% python3 -q
>>> import numpy as np
>>> np.set_printoptions(suppress=True, linewidth=140)
>>> feats, _ = np.linalg.qr(np.array([[-0.1, 0.2, -1.8, -2.1],
...     [1.5, 0.2, 0.7, -0.6],
...     [-0.3, 0.4, -1.4, 0.5],
...     [-0.8, 2.0, -0.4, -1.3]]))
>>> feats.round(2)
array([[-0.06, -0.08, -0.81, -0.58],
       [ 0.87, -0.49, -0.06,  0.06],
       [-0.17, -0.14, -0.55,  0.81],
       [-0.46, -0.86,  0.2 , -0.11]])
>>> np.round(np.kron(np.eye(2, dtype=int), feats), 2)
array([[-0.06, -0.08, -0.81, -0.58, -0.  , -0.  , -0.  , -0.  ],
       [ 0.87, -0.49, -0.06,  0.06,  0.  , -0.  , -0.  ,  0.  ],
       [-0.17, -0.14, -0.55,  0.81, -0.  , -0.  , -0.  ,  0.  ],
       [-0.46, -0.86,  0.2 , -0.11, -0.  , -0.  ,  0.  , -0.  ],
       [-0.  , -0.  , -0.  , -0.  , -0.06, -0.08, -0.81, -0.58],
       [ 0.  , -0.  , -0.  ,  0.  ,  0.87, -0.49, -0.06,  0.06],
       [-0.  , -0.  , -0.  ,  0.  , -0.17, -0.14, -0.55,  0.81],
       [-0.  , -0.  ,  0.  , -0.  , -0.46, -0.86,  0.2 , -0.11]])
>>> np.round(np.einsum("ii->", feats), 2)
np.float64(-1.21)
>>> vec = np.array([2, 4, -4, -7])
>>> rhs = feats @ vec
>>> b, lr = np.zeros(4), 1 / np.linalg.norm(feats, 2) ** 2
>>> for i in range(5):
...     b -= lr * feats.T @ (feats @ b - rhs)
...     if i % 1 == 0: print(i, round(np.linalg.norm(feats @ b - rhs), 2))
... 
0 0.0
1 0.0
2 0.0
3 0.0
4 0.0
>>> np.round(np.linalg.cond(feats), 2)
np.float64(1.0)
>>> b
array([ 2.,  4., -4., -7.])
>>> np.allclose(feats @ feats.T, feats.T @ feats)
True
>>> np.round(np.sort(np.abs(np.linalg.eigvals(feats))), 2)
array([1., 1., 1., 1.])
>>> np.allclose(feats, feats.T)
False
>>> np.round((feats - feats.T) / 2, 2)
array([[ 0.  , -0.47, -0.32, -0.06],
       [ 0.47,  0.  ,  0.04,  0.46],
       [ 0.32, -0.04,  0.  ,  0.3 ],
       [ 0.06, -0.46, -0.3 ,  0.  ]])
>>> np.round(np.linalg.pinv(feats), 2)
array([[-0.06,  0.87, -0.17, -0.46],
       [-0.08, -0.49, -0.14, -0.86],
       [-0.81, -0.06, -0.55,  0.2 ],
       [-0.58,  0.06,  0.81, -0.11]])
>>> np.round(np.linalg.svd(feats, compute_uv=False), 2)
array([1., 1., 1., 1.])
>>> M = np.load("block5.npy")
>>> M
array([[ 2, -2,  4,  2,  2],
       [ 1,  2,  0,  0,  2],
       [ 2,  1,  4,  2,  0],
       [-1,  2, -2, -1,  1]])
>>> vec = np.array([2, 0, 1, 0, 1])
>>> np.einsum("ij,j->i", M, vec)
array([10,  4,  8, -3])
>>> (M * vec).sum(axis=1)
array([10,  4,  8, -3])
>>> np.linalg.norm(M @ vec) <= np.linalg.norm(M, 2) * np.linalg.norm(vec) + 1e-9
np.True_
>>> other = np.array([[0, 0, 3], [0, 1, 1], [1, 1, 3], [1, 1, 2], [0, 1, 0]])
>>> np.vstack([M, other.T]).shape
(7, 5)
>>> np.linalg.matrix_rank(np.vstack([M, other.T]))
np.int64(5)
>>> other.T @ M.T
array([[ 6,  0,  6, -3],
       [ 6,  4,  7,  0],
       [20,  5, 23, -9]])
>>> gram = M.T @ M
>>> np.round(np.linalg.svd(M, compute_uv=False) ** 2, 2)
array([57.24, 13.9 ,  5.57,  0.29])
>>> np.diag(gram)
array([10, 13, 36,  9,  9])
>>> (M @ M.T).shape
(4, 4)
>>> rng = np.random.default_rng(699275)
>>> idx = rng.integers(0, 2, 4)
>>> mat = (idx[:, None] == idx) * 4 + np.eye(4)
>>> mat
array([[5., 4., 4., 4.],
       [4., 5., 4., 4.],
       [4., 4., 5., 4.],
       [4., 4., 4., 5.]])
>>> # symmetric, so the eigenvalues are real
>>> w1 = np.array([[1, 1, 1, 2, 1], [0, 0, 0, 0, 1], [2, 1, 2, 2, 1], [1, 2, 0, 1, 2]])
>>> b = np.array([-6, 1, 0, 6, 1])
>>> hid = np.maximum(mat @ w1 + b, 0)
>>> hid
array([[11., 18., 13., 28., 22.],
       [10., 17., 12., 26., 22.],
       [12., 18., 14., 28., 22.],
       [11., 19., 12., 27., 23.]])
>>> Z = np.array([[3, -5], [-2, 1], [3, 3], [0, -4], [4, 5]])
>>> (hid @ Z).round(6).argmax(axis=1)
array([0, 0, 0, 0])
>>> hid @ Z
array([[124.,   0.],
       [120.,   9.],
       [130.,  -2.],
       [123.,   7.]])
>>> w1 @ Z
array([[ 8, -4],
       [ 4,  5],
       [14, -6],
       [ 7,  3]])
>>> F = np.loadtxt("mat.csv", delimiter=",")
>>> F
array([[  0., -18.,   0., -27.],
       [ 10.,   2.,  15.,   3.],
       [  0.,  -9.,   0.,  18.],
       [  5.,   1., -10.,  -2.]])
>>> other = np.linalg.inv(F)
>>> np.round(F @ other, 2) + 0
array([[1., 0., 0., 0.],
       [0., 1., 0., 0.],
       [0., 0., 1., 0.],
       [0., 0., 0., 1.]])
>>> np.round(np.linalg.det(F) * np.linalg.det(other), 2)
np.float64(1.0)
>>> (np.abs(other) > 1e-9).astype(int)
array([[1, 1, 1, 1],
       [1, 0, 1, 0],
       [1, 1, 1, 1],
       [1, 0, 1, 0]])
>>> np.allclose(other, F.T)
False
>>> other.round(2) + 0
array([[ 0.01,  0.06,  0.01,  0.09],
       [-0.03,  0.  , -0.05,  0.  ],
       [ 0.  ,  0.03, -0.01, -0.06],
       [-0.02,  0.  ,  0.03,  0.  ]])
